>>> import numpy as np
>>> np.set_printoptions(precision=2, suppress=True, linewidth=140)
>>> A = np.load("w.npy")
>>> print(A)
[[ 0  0  0  0  3]
 [ 5  0  0  0  0]
 [ 0 -3  0  0  0]
 [ 0  0  0  8  0]
 [ 0  0 -1  0  0]]
>>> B = A / np.linalg.norm(A, axis=1, keepdims=True)
>>> cov = B @ B.T
>>> print(cov[4])
[0. 0. 0. 0. 1.]
>>> print(np.argwhere(np.triu(np.abs(cov) > 0.95, 1)))
[]
>>> print(np.degrees(np.arccos(np.clip(cov[4, 0], -1, 1))))
90.0
>>> print(cov)
[[1. 0. 0. 0. 0.]
 [0. 1. 0. 0. 0.]
 [0. 0. 1. 0. 0.]
 [0. 0. 0. 1. 0.]
 [0. 0. 0. 0. 1.]]
>>> rng = np.random.default_rng(76062)
>>> z = rng.permutation(5)
>>> print(z)
[2 1 3 0 4]
>>> B = A[z][:, z]
>>> print(np.diag(B))
[0 0 8 0 0]
>>> print(np.sort(np.abs(np.linalg.eigvals(B))))
[2.59 2.59 2.59 2.59 8.  ]
>>> print(np.trace(B))
8
>>> print(np.allclose(B, A))
False
>>> x = np.array([9, 7, 9, 4, 0])
>>> y = A @ x
>>> coef, lr = np.zeros(5), 1 / np.linalg.norm(A, 2) ** 2
>>> for i in range(12):
...     coef -= lr * A.T @ (A @ coef - y)
...     if i % 2 == 0: print(i, round(np.linalg.norm(A @ coef - y), 2))
... 
0 34.0
2 18.84
4 13.43
6 10.94
8 9.49
10 8.55
>>> print(coef)
[8.98 5.86 1.55 4.   0.  ]
>>> X = np.load("a.npy")
>>> print(X)
[[ -0.04   6.81   8.29  10.76   4.18   0.07  12.26  12.32   3.91   6.83   1.48]
 [  0.02  -5.1   -6.03  -8.12  -2.92  -0.05  -9.11  -8.91  -3.07  -5.09  -0.92]
 [  0.08  -5.33  -6.44  -8.43  -3.03  -0.01  -9.43  -9.58  -3.3   -5.26  -1.05]
 [  0.    16.69  20.06  26.77  10.03   0.05  30.08  30.02  10.17  16.71   3.25]
 [  0.2    1.     1.06   1.68   0.49   0.09   2.06   1.9    0.61   1.02   0.25]
 [  0.13  -5.08  -5.91  -7.97  -2.98  -0.18  -8.93  -8.81  -3.06  -4.91  -1.01]
 [  0.08   9.23  11.05  14.86   5.41   0.02  16.64  16.34   5.54   9.32   1.73]
 [ -0.27  -7.42  -8.89 -11.85  -4.4   -0.15 -13.28 -13.41  -4.49  -7.59  -1.44]
 [  0.13   2.95   3.38   4.59   1.78  -0.04   5.22   5.19   1.65   2.65   0.44]
 [  0.01   0.99   0.97   1.53   0.51  -0.09   1.52   1.7    0.67   0.96   0.31]
 [ -0.02   3.86   4.74   6.22   2.26   0.13   6.98   6.81   2.35   3.74   0.83]
 [ -0.02  -6.22  -7.5  -10.03  -3.48  -0.06 -11.26 -11.45  -3.75  -6.24  -1.25]
 [  0.04  10.46  12.47  16.58   6.21   0.    18.65  18.67   6.18  10.48   1.96]
 [ -0.12  -1.57  -2.02  -2.53  -0.93   0.02  -2.66  -3.01  -0.92  -1.49  -0.29]
 [ -0.02   0.91   1.12   1.59   0.62   0.04   1.67   1.73   0.53   1.08   0.06]
 [  0.01   7.86   9.27  12.49   4.72  -0.08  13.96  14.1    4.73   7.94   1.47]
 [  0.19  -0.87  -1.04  -1.3   -0.58  -0.09  -1.32  -1.42  -0.4   -0.88  -0.07]
 [ -0.1  -10.6  -12.76 -17.04  -6.26   0.08 -18.98 -18.84  -6.6  -10.55  -1.92]
 [ -0.05   6.19   7.46   9.85   3.58  -0.01  11.    10.96   3.5    6.02   1.18]
 [ -0.04   1.09   1.47   1.86   0.73   0.13   2.12   2.29   0.72   1.18   0.12]
 [  0.02  -4.11  -4.74  -6.47  -2.5    0.16  -7.09  -7.15  -2.29  -4.01  -0.77]
 [  0.05   5.62   6.68   8.96   3.28  -0.11   9.93  10.01   3.36   5.59   1.16]
 [  0.22   2.59   3.13   4.16   1.5   -0.18   4.36   4.55   1.55   2.44   0.5 ]
 [ -0.12  -3.21  -3.82  -5.15  -1.82   0.15  -5.83  -5.78  -1.7   -3.18  -0.66]
 [ -0.08  -0.69  -0.79  -1.18  -0.34   0.04  -1.14  -1.15  -0.41  -0.77  -0.18]
 [ -0.15   6.56   7.63  10.38   3.8   -0.06  11.8   11.54   3.78   6.58   1.47]
 [ -0.05   1.62   1.73   2.4    0.84  -0.11   2.79   2.84   0.94   1.59   0.38]
 [  0.     7.23   8.61  11.66   4.4    0.    13.23  13.14   4.26   7.11   1.47]
 [ -0.03  -5.57  -6.6   -9.02  -3.38  -0.07  -9.91  -9.92  -3.25  -5.44  -1.14]
 [  0.    11.51  13.77  18.51   6.92   0.07  20.74  20.84   7.09  11.48   2.33]
 [  0.01   1.43   1.87   2.37   0.86  -0.04   2.62   2.69   0.89   1.58   0.22]
 [  0.08  -3.56  -4.31  -5.58  -2.11  -0.05  -6.52  -6.25  -2.19  -3.55  -0.75]]
>>> print(np.linalg.pinv(A))
[[ 0.    0.2   0.    0.    0.  ]
 [ 0.    0.   -0.33  0.    0.  ]
 [ 0.    0.    0.    0.   -1.  ]
 [ 0.    0.    0.    0.12  0.  ]
 [ 0.33  0.    0.    0.    0.  ]]
